% ipython --no-banner

In [1]: import numpy as np

In [2]: from numpy import linalg as LA

In [3]: np.set_printoptions(suppress=True, linewidth=120)

In [4]: rd = lambda a: np.round(a, 2) + 0

In [5]: A = np.loadtxt("layer11.csv", delimiter=",")

In [6]: A
Out[6]: 
array([[-5.,  4., -4.],
       [ 0., -1.,  0.],
       [ 8., -8.,  7.]])

In [7]: def softmax(z):
   ...:     e = np.exp(z - z.max(axis=-1, keepdims=True))
   ...:     return e / e.sum(axis=-1, keepdims=True)
   ...: 

In [8]: rd(softmax(A[2] + 4))
Out[8]: array([0.73, 0.  , 0.27])

In [9]: softmax(A).sum(axis=1)
Out[9]: array([1., 1., 1.])

In [10]: S = A @ A.T / np.sqrt(3)

In [11]: rd(softmax(S + np.triu(np.full(S.shape, -np.inf), 1)))
Out[11]: 
array([[1.  , 0.  , 0.  ],
       [0.05, 0.95, 0.  ],
       [0.  , 0.  , 1.  ]])

In [12]: softmax(S).round(6).argmax(axis=1)
Out[12]: array([0, 2, 2])

In [13]: softmax(S)[2] @ A
Out[13]: array([ 8., -8.,  7.])

In [14]: Y = LA.inv(A)

In [15]: rd(LA.det(A) * Y)
Out[15]: 
array([[-7.,  4., -4.],
       [ 0., -3.,  0.],
       [ 8., -8.,  5.]])

In [16]: rd(Y)
Out[16]: 
array([[-2.33,  1.33, -1.33],
       [ 0.  , -1.  ,  0.  ],
       [ 2.67, -2.67,  1.67]])

In [17]: rd(LA.det(A) * LA.det(Y))
Out[17]: np.float64(1.0)

In [18]: U, s, Vh = LA.svd(Y, full_matrices=False)

In [19]: (s > 1e-8).sum()
Out[19]: np.int64(3)

In [20]: rd(U.T @ Y @ Vh.T)
Out[20]: 
array([[5.1 , 0.  , 0.  ],
       [0.  , 1.  , 0.  ],
       [0.  , 0.  , 0.07]])

In [21]: U.shape, s.shape, Vh.shape
Out[21]: ((3, 3), (3,), (3, 3))

In [22]: np.abs(U[:, 0]).round(6).argmax()
Out[22]: np.int64(2)

In [23]: th = np.radians(72)

In [24]: Rm = np.eye(3)

In [25]: Rm[1, 1] = Rm[0, 0] = np.cos(th)

In [26]: Rm[1, 0], Rm[0, 1] = -np.sin(th), np.sin(th)

In [27]: rd(Rm)
Out[27]: 
array([[ 0.31,  0.95,  0.  ],
       [-0.95,  0.31,  0.  ],
       [ 0.  ,  0.  ,  1.  ]])

In [28]: Y = A @ Rm.T

In [29]: rd(LA.svd(A, compute_uv=False)), rd(LA.svd(Y, compute_uv=False))
Out[29]: (array([15.3,  1. ,  0.2]), array([15.3,  1. ,  0.2]))

In [30]: rd(Y)
Out[30]: 
array([[  2.26,   5.99,  -4.  ],
       [ -0.95,  -0.31,   0.  ],
       [ -5.14, -10.08,   7.  ]])

In [31]: rd(np.abs(Y - A).max(axis=0))
Out[31]: array([13.14,  2.08,  0.  ])

In [32]: np.allclose(A @ A.T, Y @ Y.T)
Out[32]: True

In [33]: F = np.loadtxt("test15.csv", delimiter=",")

In [34]: F
Out[34]: 
array([[ 4.54, -1.39, -0.03],
       [-3.29,  0.01,  1.49],
       [ 1.85, -1.01,  3.19],
       [ 3.74,  0.68, -1.37],
       [-1.79,  0.36,  0.9 ],
       [ 3.32, -0.23, -2.41],
       [ 1.07,  0.35,  0.95],
       [-4.24, -0.58, -1.22],
       [ 4.41,  0.39, -0.54],
       [ 0.85, -0.03,  0.09],
       [-3.59, -0.76,  1.56]])

In [35]: rng = np.random.default_rng(92)

In [36]: Y = F + rng.integers(-2, 3, (11, 2)) @ rng.integers(-2, 3, (2, 3))

In [37]: rd(Y)
Out[37]: 
array([[ 4.54, -1.39, -0.03],
       [-5.29, -1.99,  3.49],
       [ 1.85, -1.01,  3.19],
       [ 3.74,  0.68, -1.37],
       [-2.79, -0.64,  1.9 ],
       [ 2.32, -1.23, -1.41],
       [ 2.07,  1.35, -0.05],
       [-5.24, -1.58, -0.22],
       [ 4.41,  0.39, -0.54],
       [ 2.85,  1.97, -1.91],
       [-2.59,  0.24,  0.56]])

In [38]: np.abs(Y - F).sum(axis=1)
Out[38]: array([0., 6., 0., 0., 3., 3., 3., 3., 0., 6., 3.])

In [39]: rd(Y - F)
Out[39]: 
array([[ 0.,  0.,  0.],
       [-2., -2.,  2.],
       [ 0.,  0.,  0.],
       [ 0.,  0.,  0.],
       [-1., -1.,  1.],
       [-1., -1.,  1.],
       [ 1.,  1., -1.],
       [-1., -1.,  1.],
       [ 0.,  0.,  0.],
       [ 2.,  2., -2.],
       [ 1.,  1., -1.]])

In [40]: T = np.stack([Y, 4 * Y, Y[::-1]])

In [41]: LA.matrix_rank(T)
Out[41]: array([3, 3, 3])

In [42]: LA.matrix_rank(T.reshape(3, -1))
Out[42]: np.int64(2)

In [43]: (T @ Y.T).shape
Out[43]: (3, 11, 11)

In [44]: cent = F[[4, 5]].astype(float)

In [45]: for _ in range(5):
    ...:     z = LA.norm(F[:, None] - cent, axis=-1).argmin(axis=1)
    ...:     cent = np.array([F[z == j].mean(axis=0) for j in range(2)])
    ...: 

In [46]: z
Out[46]: array([1, 0, 0, 1, 0, 1, 0, 0, 1, 0, 0])

In [47]: rd(cent[1] - cent[0])
Out[47]: array([ 5.31,  0.1 , -2.08])

In [48]: data = np.load("data.npy")

In [49]: data
Out[49]: 
array([[1.  , 0.  , 0.  ],
       [0.33, 0.67, 0.  ],
       [0.  , 0.5 , 0.5 ]])

In [50]: r0 = np.array([0, 1])

In [51]: rd(np.cross(data[1, :3], data[2, :3]))
Out[51]: array([ 0.34, -0.16,  0.16])

In [52]: np.array([np.convolve(row, r0, "same") for row in data])
Out[52]: 
array([[0.  , 1.  , 0.  ],
       [0.  , 0.33, 0.67],
       [0.  , 0.  , 0.5 ]])

In [53]: np.convolve(data[1], r0)
Out[53]: array([0.  , 0.33, 0.67, 0.  ])

In [54]: K = np.loadtxt("w.csv", delimiter=",")

In [55]: K
Out[55]: 
array([[ -9.87,   8.32,  15.28],
       [ 16.76,   8.14,   7.26],
       [ 12.54,  -5.52, -14.57],
       [ -7.39,  12.8 , -13.47],
       [ -3.36,   0.47, -19.71],
       [ 14.86,   2.62, -13.13],
       [ -8.8 ,  11.45, -13.84],
       [ -5.2 ,  13.5 , -13.81],
       [ -6.81,  -0.94, -18.78],
       [ 14.28,   5.88, -12.71],
       [ -7.6 , -15.81,   9.61],
       [-13.37,  12.79,  -7.6 ],
       [ -7.5 ,  -4.94,  17.87],
       [  7.57,  16.29,   8.79],
       [ -7.82, -16.71,  -7.73],
       [-17.39,   9.74,   1.66],
       [  7.35,  -3.46,  18.27],
       [ 15.07,  -1.69,  13.05],
       [-13.66,  13.75,  -4.93],
       [  8.44,   7.33, -16.58],
       [ 13.42, -12.39,  -8.14],
       [ 15.87,   1.23, -12.1 ],
       [ 12.19,  15.77,   1.59],
       [-14.85,  10.22,  -8.67],
       [ 19.54,  -4.22,   0.47],
       [ -8.7 ,  17.8 ,  -2.74]])

In [56]: dist = LA.norm(K[:, None] - K[None], axis=-1)

In [57]: rd(dist[:5, :5])
Out[57]: 
array([[ 0.  , 27.81, 39.81, 29.2 , 36.45],
       [27.81,  0.  , 26.1 , 32.17, 34.51],
       [39.81, 26.1 ,  0.  , 27.09, 17.75],
       [29.2 , 32.17, 27.09,  0.  , 14.39],
       [36.45, 34.51, 17.75, 14.39,  0.  ]])

In [58]: dist.shape
Out[58]: (26, 26)

In [59]: dist.mean(axis=1).argmax()
Out[59]: np.int64(10)

In [60]: rd(LA.norm(K, axis=1))
Out[60]: 
array([20.  , 20.  , 20.  , 20.  , 20.  , 20.  , 20.  , 20.  , 20.  , 20.  , 20.  , 20.  , 20.  , 20.  , 20.  , 20.  ,
       19.99, 20.01, 20.  , 20.  , 20.  , 19.99, 20.  , 20.  , 20.  , 20.  ])

In [61]: arr = np.array([[-10, -11, -11, -10], [-9, -10, -10, -9], [1, 0, 0, 1]])

In [62]: U, s, Vh = LA.svd(arr)

In [63]: vecs = Vh[:(s > 1e-8).sum()]

In [64]: vec = arr[2] + -2 * arr[1] + rng.integers(2) * np.eye(4)[3]

In [65]: vec
Out[65]: array([19., 20., 20., 20.])

In [66]: np.allclose(vecs.T @ vecs @ vec, vec)
Out[66]: False

In [67]: rd(LA.norm(vec - vecs.T @ vecs @ vec))
Out[67]: np.float64(0.71)

In [68]: np.unique(arr.round(6), axis=0).shape
Out[68]: (3, 4)

In [69]: rd(arr @ LA.pinv(arr) @ arr)
Out[69]: 
array([[-10., -11., -11., -10.],
       [ -9., -10., -10.,  -9.],
       [  1.,   0.,   0.,   1.]])

In [70]: np.allclose(arr[:-1].T @ LA.lstsq(arr[:-1].T, arr[-1])[0], arr[-1])
Out[70]: True

In [71]: LA.lstsq(arr[:-1].T, arr[-1])[2]
Out[71]: np.int32(2)

In [72]: rd(LA.norm(arr, axis=0))
Out[72]: array([13.49, 14.87, 14.87, 13.49])

In [73]: rd(LA.norm(arr, 1)), rd(LA.norm(arr, np.inf))
Out[73]: (np.float64(21.0), np.float64(42.0))

In [74]: arr[1] @ arr[0]
Out[74]: np.int64(400)

In [75]: rd(LA.norm(arr, 2))
Out[75]: np.float64(28.37)

In [76]: rd(LA.norm(arr, axis=1))
Out[76]: array([21.02, 19.03,  1.41])

In [77]: rd(LA.norm(arr) ** 2 / LA.norm(arr, 2) ** 2)
Out[77]: np.float64(1.0)

In [78]: rd(LA.norm(arr[1] - arr[0]))
Out[78]: np.float64(2.0)

In [79]: rd(LA.norm(arr[1], 1)), rd(LA.norm(arr[1], np.inf))
Out[79]: (np.float64(38.0), np.float64(10.0))

In [80]: X = np.load("arr.npy")

In [81]: X
Out[81]: 
array([[ 5,  0,  0,  0],
       [ 0,  1,  0,  0],
       [ 0,  0,  5,  0],
       [ 0,  0,  0, -1]])

In [82]: X @ X.T
Out[82]: 
array([[25,  0,  0,  0],
       [ 0,  1,  0,  0],
       [ 0,  0, 25,  0],
       [ 0,  0,  0,  1]])

In [83]: X[:, 2] @ X[:, 0]
Out[83]: np.int64(0)

In [84]: M = np.array([[0, 1, 0], [1, 0, 0], [0, 0, 0]])

In [85]: rd(M @ LA.pinv(M) @ M)
Out[85]: 
array([[0., 1., 0.],
       [1., 0., 0.],
       [0., 0., 0.]])

In [86]: rd(LA.det(M))
Out[86]: np.float64(0.0)

In [87]: Xs = F - F.mean(axis=0)

In [88]: U, s, Vh = LA.svd(Xs, full_matrices=False)

In [89]: (np.sign(U[:, 0]) == np.sign(U[0, 0])).astype(int)
Out[89]: array([1, 0, 1, 1, 0, 1, 1, 0, 1, 1, 0])

In [90]: LA.matrix_rank(Xs)
Out[90]: np.int64(3)

In [91]: rd(s ** 2 / (s ** 2).sum())
Out[91]: array([0.81, 0.16, 0.03])

In [92]: T = np.stack([M, 2 * M, M[::-1]])

In [93]: rd(LA.norm(T, axis=(1, 2)))
Out[93]: array([1.41, 2.83, 1.41])

In [94]: Y = np.array([[-9, -7, -1], [-8, -8, 9], [-6, -5, -8]])

In [95]: np.einsum("ij->j", M)
Out[95]: array([1, 1, 0])

In [96]: LA.matrix_rank(M @ Y)
Out[96]: np.int64(2)

In [97]: feats = np.load("sample11.npy")

In [98]: feats
Out[98]: 
array([[-9, -4, -9, -4],
       [ 1,  5,  1,  5],
       [-9, -4, -9, -4],
       [ 1,  5,  1,  5]])

In [99]: rd(LA.norm(feats, 2) / LA.norm(feats))
Out[99]: np.float64(0.93)

In [100]: [round(float(x), 2) for x in LA.svd(feats, compute_uv=False)[:3]]
Out[100]: [20.72, 7.91, 0.0]

In [101]: LA.cond(feats) > 100
Out[101]: np.True_

In [102]: np.argsort(-LA.norm(feats, axis=0).round(6), kind="stable")[:3]
Out[102]: array([0, 2, 1])

In [103]: Y = feats / np.sqrt((feats ** 2).mean(axis=1, keepdims=True))

In [104]: LA.matrix_rank(feats - feats.mean(axis=1, keepdims=True))
Out[104]: np.int64(1)

In [105]: LA.matrix_rank(Y) == LA.matrix_rank(feats)
Out[105]: np.True_

In [106]: rd(Y[1])
Out[106]: array([0.28, 1.39, 0.28, 1.39])
